>>> import numpy as np
>>> import numpy.linalg as la
>>> np.set_printoptions(precision=1, suppress=True, linewidth=100, floatmode="fixed")
>>> Q, _ = la.qr(np.array([[0.2, 0.7, -1.4], [-0.4, -1.2, -0.6], [1.5, -0.2, 0.1]]))
>>> evecs, _ = la.qr(np.array([[-0.9, 1.3, -1.9], [1.2, -0.8, 0.4], [2.7, 1.8, 0.9]]))
>>> sig = 3 * 0.5 ** np.arange(3)
>>> K = Q[:, :3] * sig @ evecs[:3]
>>> K
array([[-0.2, -1.0,  0.4],
       [-1.0,  1.0, -0.4],
       [ 0.7, -1.8, -2.2]])
>>> Q, r_ = la.qr(K)
>>> Q.shape, r_.shape
((3, 3), (3, 3))
>>> r_
array([[ 1.2, -1.7, -0.9],
       [ 0.0, -1.6, -1.1],
       [ 0.0,  0.0, -1.7]])
>>> print(np.trace(Q @ Q.T))
3.0
>>> M = np.loadtxt("w.csv", delimiter=",")
>>> M
array([[0.0, 0.0, 1.0, 0.0],
       [1.0, 0.0, 0.0, 0.0],
       [0.0, 1.0, 0.0, 0.0],
       [0.0, 0.0, 0.0, 2.0]])
>>> la.matrix_power(M, 3)
array([[1.0, 0.0, 0.0, 0.0],
       [0.0, 1.0, 0.0, 0.0],
       [0.0, 0.0, 1.0, 0.0],
       [0.0, 0.0, 0.0, 8.0]])
>>> M.inv()
Traceback (most recent call last):
  File "<python-input-15>", line 1, in <module>
    M.inv()
    ^^^^^
AttributeError: 'numpy.ndarray' object has no attribute 'inv'
>>> np.sort(np.abs(la.eigvals(M)))
array([1.0, 1.0, 1.0, 2.0])
>>> P = np.triu(np.array([[2, 5, -2, 2], [-3, 0, -2, -1], [5, -4, 0, -4], [4, 5, -1, -3]]), 1) + np.eye(4)
>>> other = P @ M @ la.inv(P)
>>> other
array([[   5.0,  -27.0,  -43.0, -205.0],
       [   1.0,   -7.0,  -12.0,  -59.0],
       [   0.0,    1.0,    2.0,    1.0],
       [   0.0,    0.0,    0.0,    2.0]])
>>> P @ M - M @ P
array([[ 5.0, -2.0,  0.0,  8.0],
       [ 0.0, -7.0,  2.0, -4.0],
       [ 0.0,  0.0,  2.0, -7.0],
       [ 0.0,  0.0,  0.0,  0.0]])
>>> np.trace(other), np.trace(M)
(np.float64(2.0), np.float64(2.0))
>>> la.matrix_rank(other)
np.int64(4)
>>> W = np.array([[0, 1, 0], [2, 2, 2], [1, 2, 1], [2, 2, 1]])
>>> coef = np.array([3, 3, 3])
>>> hid = np.maximum(other @ W + coef, 0)
>>> (hid > 0).mean(axis=0)
array([0.5, 0.5, 0.5])
>>> la.matrix_rank(hid)
np.int64(2)
>>> C = np.array([[3, -1], [-2, 0], [-1, -1]])
>>> hid @ C
array([[  0.0,   0.0],
       [  0.0,   0.0],
       [ -3.0, -17.0],
       [  2.0, -12.0]])
>>> (hid @ C).round(6).argmax(axis=1)
array([0, 0, 0, 0])
>>> X = np.load("m.npy")
>>> print(X)
[[ -5.6   4.4   0.1]
 [ -3.7  25.8  22.3]
 [ -8.9   7.7   2.9]
 [  3.2   1.3  -1.6]
 [ -2.0   7.0   2.5]
 [-17.5 -27.0 -29.7]
 [  7.5  10.0  11.4]
 [-14.8 -13.2 -10.5]
 [ 12.7   6.7   4.2]
 [  5.9  -1.5   7.4]
 [ -0.5  -2.1   5.8]
 [ 11.8  18.5  26.0]
 [ 18.6   0.0  20.5]
 [  7.1  -7.1   5.5]
 [  3.9   1.8   4.5]]
>>> gram = X.T @ X
>>> la.svd(X, compute_uv=False) ** 2
array([5404.2,  979.0,  219.3])
>>> np.allclose(gram, gram.T)
True
>>> idx = X[:, 1] > np.median(X[:, 1])
>>> r0 = X[idx].mean(axis=0) - X[~idx].mean(axis=0)
>>> round((((X - X.mean(axis=0)) @ r0 > 0) == idx).mean(), 1)
np.float64(0.9)
>>> P = X @ la.solve(X.T @ X, X.T)
>>> round(np.trace(P), 1)
np.float64(3.0)
>>> np.round(la.eigvalsh(P), 1) + 0
array([0.0, 0.0, 0.0, 0.0, 0.0, 0.0, 0.0, 0.0, 0.0, 0.0, 0.0, 0.0, 1.0, 1.0, 1.0])
>>> np.round(np.diag(P), 1) + 0
array([0.1, 0.5, 0.2, 0.1, 0.0, 0.4, 0.1, 0.3, 0.3, 0.1, 0.1, 0.2, 0.5, 0.2, 0.0])
>>> data = np.array([[1, -3, -3], [1, 2, 3], [-1, -2, 3], [-2, 3, 1]])
>>> data[0] = data[3]
>>> data
array([[-2,  3,  1],
       [ 1,  2,  3],
       [-1, -2,  3],
       [-2,  3,  1]])
>>> # rows 0 and 3 are equal
>>> x = np.array([-1, 0, 3])
>>> print((data @ x).argmax())
2
>>> np.einsum("ij,j->i", data, x)
array([ 5,  8, 10,  5])
>>> (data * x).sum(axis=1)
array([ 5,  8, 10,  5])
>>> np.sign((data @ x).round(6))
array([1, 1, 1, 1])
>>> x = np.array([0, 1, 0])
>>> y = data @ x
>>> np.round(la.lstsq(data, y)[0], 1) + 0
array([0.0, 1.0, 0.0])
>>> print(y)
[ 3  2 -2  3]
>>> rng = np.random.default_rng(6607)
>>> y = y + 0.1 * rng.normal(size=4)
>>> y
array([ 3.1,  1.9, -2.0,  2.9])
>>> coef, *_ = la.lstsq(data, y)
>>> [round(float(la.norm(la.solve(data.T @ data + lam * np.eye(3), data.T @ y))), 2) for lam in (0, 1, 10, 100)]
[1.0, 0.95, 0.7, 0.21]
>>> print(np.round(data.T @ (y - data @ coef), 1) + 0)
[0.0 0.0 0.0]
>>> print(coef.round())
[-0.0  1.0 -0.0]
>>> round(float(la.norm(y - data @ coef)), 1)
0.1
>>> print(coef.round(1) + 0)
[0.0 1.0 0.0]
